In [1]: import numpy as np

In [2]: import numpy.linalg as la

In [3]: np.set_printoptions(precision=3, suppress=True, linewidth=160, floatmode="fixed")

In [4]: rd = lambda a: np.round(a, 3) + 0

In [5]: rng = np.random.default_rng(229)

In [6]: J = np.eye(3, dtype=int)[rng.permutation(3)] * np.array([3, 0, 1])

In [7]: J
Out[7]: 
array([[0, 0, 1],
       [0, 0, 0],
       [3, 0, 0]])

In [8]: J[2] @ J[0]
Out[8]: np.int64(0)

In [9]: rd(la.norm(J[2], 1)), rd(la.norm(J[2], np.inf))
Out[9]: (np.float64(3.0), np.float64(3.0))

In [10]: rd(la.norm(J[2] - J[0]))
Out[10]: np.float64(3.162)

In [11]: rd(la.norm(J, axis=1))
Out[11]: array([1.000, 0.000, 3.000])

In [12]: rd(la.norm(J, axis=0))
Out[12]: array([3.000, 0.000, 1.000])

In [13]: la.norm(J, axis=1).argmax()
Out[13]: np.int64(2)

In [14]: data = np.load("x.npy")

In [15]: data
Out[15]: 
array([[ 1, -1,  1, -1],
       [ 1,  0,  0,  0],
       [ 1,  1,  1,  1],
       [ 1,  2,  4,  8],
       [ 1,  3,  9, 27]])

In [16]: U, sig, Vt = la.svd(data)

In [17]: rd(sig)
Out[17]: array([30.076,  2.500,  1.558,  0.857])

In [18]: np.argmax(sig[:-1] / (sig[1:] + 1e-6)) + 1
Out[18]: np.int64(1)

In [19]: A2 = U[:, :1] @ np.diag(sig[:1]) @ Vt[:1]

In [20]: la.matrix_rank(data, rtol=0.05)
Out[20]: np.int64(3)

In [21]: rd(np.abs(data - A2).max())
Out[21]: np.float64(1.224)

In [22]: rd(la.norm(data - A2) / la.norm(data))
Out[22]: np.float64(0.101)

In [23]: th = np.radians(72)

In [24]: r_ = np.eye(4)

In [25]: r_[2, 2] = r_[0, 0] = np.cos(th)

In [26]: r_[2, 0], r_[0, 2] = -np.sin(th), np.sin(th)

In [27]: rd(r_)
Out[27]: 
array([[ 0.309,  0.000,  0.951,  0.000],
       [ 0.000,  1.000,  0.000,  0.000],
       [-0.951,  0.000,  0.309,  0.000],
       [ 0.000,  0.000,  0.000,  1.000]])

In [28]: A2 = data @ r_.T

In [29]: rd(la.det(r_)), rd(np.trace(r_))
Out[29]: (np.float64(1.0), np.float64(2.618))

In [30]: np.allclose(data @ data.T, A2 @ A2.T)
Out[30]: True

In [31]: rd(A2)
Out[31]: 
array([[ 1.260, -1.000, -0.642, -1.000],
       [ 0.309,  0.000, -0.951,  0.000],
       [ 1.260,  1.000, -0.642,  1.000],
       [ 4.113,  2.000,  0.285,  8.000],
       [ 8.869,  3.000,  1.830, 27.000]])

In [32]: x0 = np.array([0, 0, 1, 0])

In [33]: y = data @ x0

In [34]: rd(la.pinv(data) @ data)
Out[34]: 
array([[1.000, 0.000, 0.000, 0.000],
       [0.000, 1.000, 0.000, 0.000],
       [0.000, 0.000, 1.000, 0.000],
       [0.000, 0.000, 0.000, 1.000]])

In [35]: rd(la.lstsq(data, y)[0])
Out[35]: array([0.000, 0.000, 1.000, 0.000])

In [36]: y = y + 0.3 * rng.normal(size=5)

In [37]: rd(y)
Out[37]: array([1.190, 0.031, 1.102, 4.141, 9.543])

In [38]: b, *_ = la.lstsq(data, y)

In [39]: rd(data.T @ (y - data @ b))
Out[39]: array([0.000, 0.000, 0.000, 0.000])

In [40]: rd(la.norm(y - data @ b))
Out[40]: np.float64(0.078)

In [41]: [round(float(la.norm(la.solve(data.T @ data + lam * np.eye(4), data.T @ y))), 2) for lam in (0, 1, 10, 100)]
Out[41]: [1.05, 0.77, 0.44, 0.31]
